$ python3 -q
>>> import numpy as np
>>> np.set_printoptions(precision=3, suppress=True, linewidth=200, floatmode="fixed")
>>> J = np.load("test11.npy")
>>> print(J)
[[1.000 0.200 0.040 0.008 0.002 0.000 0.000 0.000]
 [0.200 1.000 0.200 0.040 0.008 0.002 0.000 0.000]
 [0.040 0.200 1.000 0.200 0.040 0.008 0.002 0.000]
 [0.008 0.040 0.200 1.000 0.200 0.040 0.008 0.002]
 [0.002 0.008 0.040 0.200 1.000 0.200 0.040 0.008]
 [0.000 0.002 0.008 0.040 0.200 1.000 0.200 0.040]
 [0.000 0.000 0.002 0.008 0.040 0.200 1.000 0.200]
 [0.000 0.000 0.000 0.002 0.008 0.040 0.200 1.000]]
>>> left, sig, Vt = np.linalg.svd(J, full_matrices=False)
>>> sig
array([1.451, 1.323, 1.162, 1.007, 0.879, 0.782, 0.716, 0.679])
>>> left.shape, sig.shape, Vt.shape
((8, 8), (8,), (8, 8))
>>> np.round(left.T @ J @ Vt.T, 3) + 0
array([[1.451, 0.000, 0.000, 0.000, 0.000, 0.000, 0.000, 0.000],
       [0.000, 1.323, 0.000, 0.000, 0.000, 0.000, 0.000, 0.000],
       [0.000, 0.000, 1.162, 0.000, 0.000, 0.000, 0.000, 0.000],
       [0.000, 0.000, 0.000, 1.007, 0.000, 0.000, 0.000, 0.000],
       [0.000, 0.000, 0.000, 0.000, 0.879, 0.000, 0.000, 0.000],
       [0.000, 0.000, 0.000, 0.000, 0.000, 0.782, 0.000, 0.000],
       [0.000, 0.000, 0.000, 0.000, 0.000, 0.000, 0.716, 0.000],
       [0.000, 0.000, 0.000, 0.000, 0.000, 0.000, 0.000, 0.679]])
>>> np.round(np.sqrt((sig ** 2).sum()), 3), round(np.linalg.norm(J), 3)
(np.float64(2.929), np.float64(2.929))
>>> np.allclose(left * sig @ Vt, J)
True
>>> m1 = np.loadtxt("layer0.csv", delimiter=",")
>>> m1
array([[-0.137, -0.952,  0.606,  0.027,  1.482,  1.867, -1.420, -0.094],
       [ 0.820, -0.533,  0.186,  1.632, -1.741,  0.092, -1.353,  0.690],
       [ 0.273,  0.547, -1.658,  0.313,  0.241, -0.414, -1.255, -1.994],
       [ 1.913, -1.470, -0.837, -0.542, -0.283,  0.751,  1.157, -0.448],
       [-1.093, -0.014, -2.119, -0.513, -0.487,  0.934, -0.172,  1.383],
       [ 1.640,  0.835, -0.103, -1.244,  0.701, -0.758, -1.138,  1.302],
       [ 0.820,  2.047, -0.066,  1.046,  0.238,  1.530,  0.793,  0.105],
       [ 0.137, -0.677, -0.803,  1.744,  1.688, -0.991,  0.535,  0.848]])
>>> def softmax(z):
...     e = np.exp(z - z.max(axis=-1, keepdims=True))
...     return e / e.sum(axis=-1, keepdims=True)
... 
>>> np.round(softmax(10 * m1[3]), 3) + 0
array([0.999, 0.000, 0.000, 0.000, 0.000, 0.000, 0.001, 0.000])
>>> softmax(m1[3] + 4)
array([0.460, 0.016, 0.029, 0.040, 0.051, 0.144, 0.216, 0.043])
>>> att = m1 @ m1.T / np.sqrt(8)
>>> softmax(att)
array([[0.775, 0.032, 0.032, 0.032, 0.032, 0.032, 0.032, 0.032],
       [0.032, 0.775, 0.032, 0.032, 0.032, 0.032, 0.032, 0.032],
       [0.032, 0.032, 0.775, 0.032, 0.032, 0.032, 0.032, 0.032],
       [0.032, 0.032, 0.032, 0.775, 0.032, 0.032, 0.032, 0.032],
       [0.032, 0.032, 0.032, 0.032, 0.775, 0.032, 0.032, 0.032],
       [0.032, 0.032, 0.032, 0.032, 0.032, 0.775, 0.032, 0.032],
       [0.032, 0.032, 0.032, 0.032, 0.032, 0.032, 0.775, 0.032],
       [0.032, 0.032, 0.032, 0.032, 0.032, 0.032, 0.032, 0.775]])
>>> K = np.loadtxt("arr.csv", delimiter=",")
>>> print(K)
[[-2.000  0.000  0.000]
 [-5.000 -5.000  0.000]
 [ 0.000 -5.000 -3.000]]
>>> left, sig, Vt = np.linalg.svd(K, full_matrices=False)
>>> print(np.abs(Vt[0]))
[0.516 0.831 0.207]
>>> print(np.abs(left[:, 0]).round(6).argmax())
1
>>> sig / sig[0]
array([1.000, 0.510, 0.102])
>>> np.round(left.T @ K @ Vt.T, 3) + 0
array([[8.322, 0.000, 0.000],
       [0.000, 4.245, 0.000],
       [0.000, 0.000, 0.849]])
>>> np.round(np.sqrt((sig ** 2).sum()), 3), round(float(np.linalg.norm(K)), 3)
(np.float64(9.381), 9.381)
>>> (sig > 1e-8).sum()
np.int64(3)
>>> x0 = np.array([-7, -2, -6])
>>> print(K @ np.eye(3)[2])
[ 0.000  0.000 -3.000]
>>> (K * x0).sum(axis=1)
array([14.000, 45.000, 28.000])
>>> K @ x0
array([14.000, 45.000, 28.000])
>>> K * x0
array([[14.000, -0.000, -0.000],
       [35.000, 10.000, -0.000],
       [-0.000, 10.000, 18.000]])
>>> K @ (2 * x0)
array([28.000, 90.000, 56.000])
>>> f, v = K[1], K[2]
>>> f @ f
np.float64(50.0)
>>> pr = (f @ v) / (f @ f) * f
>>> v - pr
array([ 2.500, -2.500, -3.000])
>>> rng = np.random.default_rng(4095)
>>> E = rng.normal(size=(30, 3)) + 5 * np.array([-5, 0, 1])
>>> print(E)
[[-25.222  -0.135   5.307]
 [-23.837  -0.678   4.590]
 [-24.331   2.246   5.861]
 [-22.763   1.688   7.146]
 [-22.846  -1.580   5.647]
 [-25.388   0.843   4.640]
 [-24.472  -0.872   5.715]
 [-23.060   1.473   5.000]
 [-25.235  -0.469   4.788]
 [-24.069  -0.194   5.248]
 [-23.681  -0.907   5.764]
 [-24.853   0.802   5.736]
 [-23.510  -0.504   4.061]
 [-26.338   0.505   4.443]
 [-24.894   1.962   3.917]
 [-26.174   0.776   4.796]
 [-25.507  -0.218   5.295]
 [-24.281  -0.081   4.150]
 [-25.765  -0.513   4.812]
 [-25.687   1.168   5.193]
 [-24.281   2.005   2.882]
 [-22.955   0.290   5.123]
 [-25.711   0.910   6.269]
 [-24.862   0.919   6.137]
 [-23.826  -0.420   5.360]
 [-24.970   0.025   5.227]
 [-25.005   0.709   4.414]
 [-25.323   1.445   3.685]
 [-24.805   1.206   5.659]
 [-24.765  -0.024   5.022]]
>>> np.round(softmax(E[27]), 3) + 0
array([0.000, 0.096, 0.904])
>>> print(np.round(softmax(E[27] + 3), 3) + 0)
[0.000 0.096 0.904]
>>> np.round(softmax(10 * E[27]), 3) + 0
array([0.000, 0.000, 1.000])
>>> softmax(E).sum(axis=1)
array([1.000, 1.000, 1.000, 1.000, 1.000, 1.000, 1.000, 1.000, 1.000, 1.000, 1.000, 1.000, 1.000, 1.000, 1.000, 1.000, 1.000, 1.000, 1.000, 1.000, 1.000, 1.000, 1.000, 1.000, 1.000, 1.000, 1.000,
       1.000, 1.000, 1.000])
>>> att = E @ E.T / np.sqrt(3)
>>> softmax(att).round(6).argmax(axis=1)
array([13, 13, 13, 13, 13, 13, 13, 13, 13, 13, 13, 13, 13, 13, 13, 13, 13, 13, 13, 13, 13, 13, 13, 13, 13, 13, 13, 13, 13, 13])
>>> feats = np.load("x.npy")
>>> feats
array([[ 0, 15,  0,  0,  0,  0],
       [11,  0, 20, 19, 14,  8],
       [13,  0, 25, 23, 17, 10],
       [ 0, 25,  0,  0,  0,  0],
       [ 9,  0, 15, 15, 11,  6],
       [ 5,  0,  5,  7,  5,  2],
       [ 0, 20,  0,  0,  0,  0],
       [ 3,  0,  0,  3,  2,  0],
       [ 1,  5,  0,  0,  0,  0],
       [ 0, 25,  0,  0,  0,  0],
       [ 9,  0, 15, 15, 11,  6],
       [ 0, 15,  0,  0,  0,  0],
       [ 3,  0,  0,  3,  2,  0],
       [ 0, 10,  0,  0,  0,  0],
       [ 7,  0, 10, 11,  8,  4],
       [13,  0, 25, 23, 17, 10],
       [ 1,  5,  0,  0,  0,  0],
       [ 0, 20,  0,  0,  0,  0],
       [ 7,  0, 10, 11,  8,  4],
       [ 3,  0,  0,  3,  2,  0],
       [ 9,  0, 15, 15, 11,  6],
       [ 9,  0, 15, 15, 11,  6],
       [11,  0, 20, 19, 14,  8],
       [ 9,  0, 15, 15, 11,  6],
       [11,  0, 20, 19, 14,  8],
       [ 0, 20,  0,  0,  0,  0],
       [ 0, 20,  0,  0,  0,  0]])
>>> # rank 4
>>> C = feats[[15, 21]].astype(float)
>>> for _ in range(6):
...     idx = np.linalg.norm(feats[:, None] - C, axis=-1).argmin(axis=1)
...     C = np.array([feats[idx == j].mean(axis=0) for j in range(2)])
... 
>>> print(idx)
[1 0 0 1 0 1 1 1 1 1 0 1 1 1 0 0 1 1 0 1 0 0 0 0 0 1 1]
>>> np.bincount(idx)
array([12, 15])
>>> C
array([[ 9.833,  0.000, 17.083, 16.667, 12.250,  6.833],
       [ 1.067, 12.000,  0.333,  1.067,  0.733,  0.133]])
>>> left, sig, Vt = np.linalg.svd(C, full_matrices=False)
>>> (sig > 1e-8).sum()
np.int64(2)
>>> print(left.shape, sig.shape, Vt.shape)
(2, 2) (2,) (2, 6)
>>> np.round(left.T @ C @ Vt.T, 3) + 0
array([[29.424,  0.000],
       [ 0.000, 12.011]])
>>> sig / sig[0]
array([1.000, 0.408])
>>> np.round(Vt @ Vt.T, 3) + 0
array([[1.000, 0.000],
       [0.000, 1.000]])
>>> sig
array([29.424, 12.011])
>>> np.abs(Vt[0])
array([0.336, 0.025, 0.580, 0.568, 0.417, 0.232])
>>> d = np.linalg.norm(feats[:, None] - feats[None], axis=-1)
>>> np.linalg.matrix_rank(d ** 2)
np.int64(6)
>>> (d + 1e9 * np.eye(27)).round(6).argmin(axis=1)
array([11, 22, 15,  9, 10,  7, 17, 12, 16,  3,  4,  0,  7,  0, 18,  2,  8,  6, 14,  7,  4,  4,  1,  4,  1,  6,  6])
